In [1]: import numpy as np

In [2]: np.set_printoptions(suppress=True, linewidth=120)

In [3]: E = np.load("mat.npy")

In [4]: print(E)
[[ 0  9 -2  0  5  0  9  0  0  0  0  0]
 [ 0 -3  0  0  0  0  0  0  0  0  0  0]
 [ 0  0  0  0  2  0 -4  1  0  0  4  2]
 [ 0  0  2  1  5  0 -7  0 -9  0  0 -9]
 [ 0  4  0  5 -7  0  0  0  0  0  0  0]
 [ 3  0  8 -2  0  0  0  0  0  0  0  0]
 [ 0  0 -5 -8  0  0  0 -6  0  0  0  0]
 [ 0  0 -3  4 -4  0  0  0  0  0  0  0]
 [ 0  0  0  4  5  0  0  0  0  0  0 -5]
 [ 0  0  2 -1  0 -2  0  0  0  1  0  0]
 [ 0  0  0  4  0  0  0  0  0  0  7  0]
 [ 0  0  0  0  0  0  0  0  0  0  0 -2]]

In [5]: print(np.allclose(E[:-1].T @ np.linalg.lstsq(E[:-1].T, E[-1])[0], E[-1]))
True

In [6]: print(round(float(np.trace(np.linalg.pinv(E) @ E)), 2))
11.0

In [7]: print(np.linalg.lstsq(E[:-1].T, E[-1])[2])
11

In [8]: print(np.abs(np.diag(np.linalg.qr(E)[1])) > 1e-9)
[ True  True  True  True  True  True  True  True  True False  True  True]

In [9]: rng = np.random.default_rng(32585)

In [10]: other = E + rng.integers(-2, 3, (12, 11)) @ rng.integers(-2, 3, (11, 12))

In [11]: print(other)
[[ 10   4   1   6   9  -3   2  -8   7  -1  -4   5]
 [  2  -4   4  -6   0   7  -2  -4   4 -11   7   4]
 [  4   6   2  -8   7  11  11   3   7   3   7   1]
 [  2   0  -4   1   4   0 -14  -4 -16  -6   2  -6]
 [ -2  10  11  -7   2  -3   3   4   4  -5  -8   6]
 [  5  -2  -3   0   3   0   1   5  -6   3   1   0]
 [ 18 -14  -3  -1  -5  -2 -16 -23  10  -7   2   2]
 [ -6  -1 -16  10 -12   7  -5   2  -2   6  14  -5]
 [ 14 -12  -3  15   1  -2  -7 -13   3   2 -10  -6]
 [ -2  -3  -2   9  -8  -2  -4  -6  -1   3   9 -10]
 [  2  11   3   6  -2  -4  -1  -5  -1   3   9   4]
 [  6  -2   2  -7   3   2   2   3  -4  -5   6   4]]

In [12]: print(np.abs(other - E).sum(axis=1))
[ 63  52  67  38  73  36 102  75  82  59  40  48]

In [13]: print(other - E)
[[ 10  -5   3   6   4  -3  -7  -8   7  -1  -4   5]
 [  2  -1   4  -6   0   7  -2  -4   4 -11   7   4]
 [  4   6   2  -8   5  11  15   2   7   3   3  -1]
 [  2   0  -6   0  -1   0  -7  -4  -7  -6   2   3]
 [ -2   6  11 -12   9  -3   3   4   4  -5  -8   6]
 [  2  -2 -11   2   3   0   1   5  -6   3   1   0]
 [ 18 -14   2   7  -5  -2 -16 -17  10  -7   2   2]
 [ -6  -1 -13   6  -8   7  -5   2  -2   6  14  -5]
 [ 14 -12  -3  11  -4  -2  -7 -13   3   2 -10  -1]
 [ -2  -3  -4  10  -8   0  -4  -6  -1   2   9 -10]
 [  2  11   3   2  -2  -4  -1  -5  -1   3   2   4]
 [  6  -2   2  -7   3   2   2   3  -4  -5   6   6]]
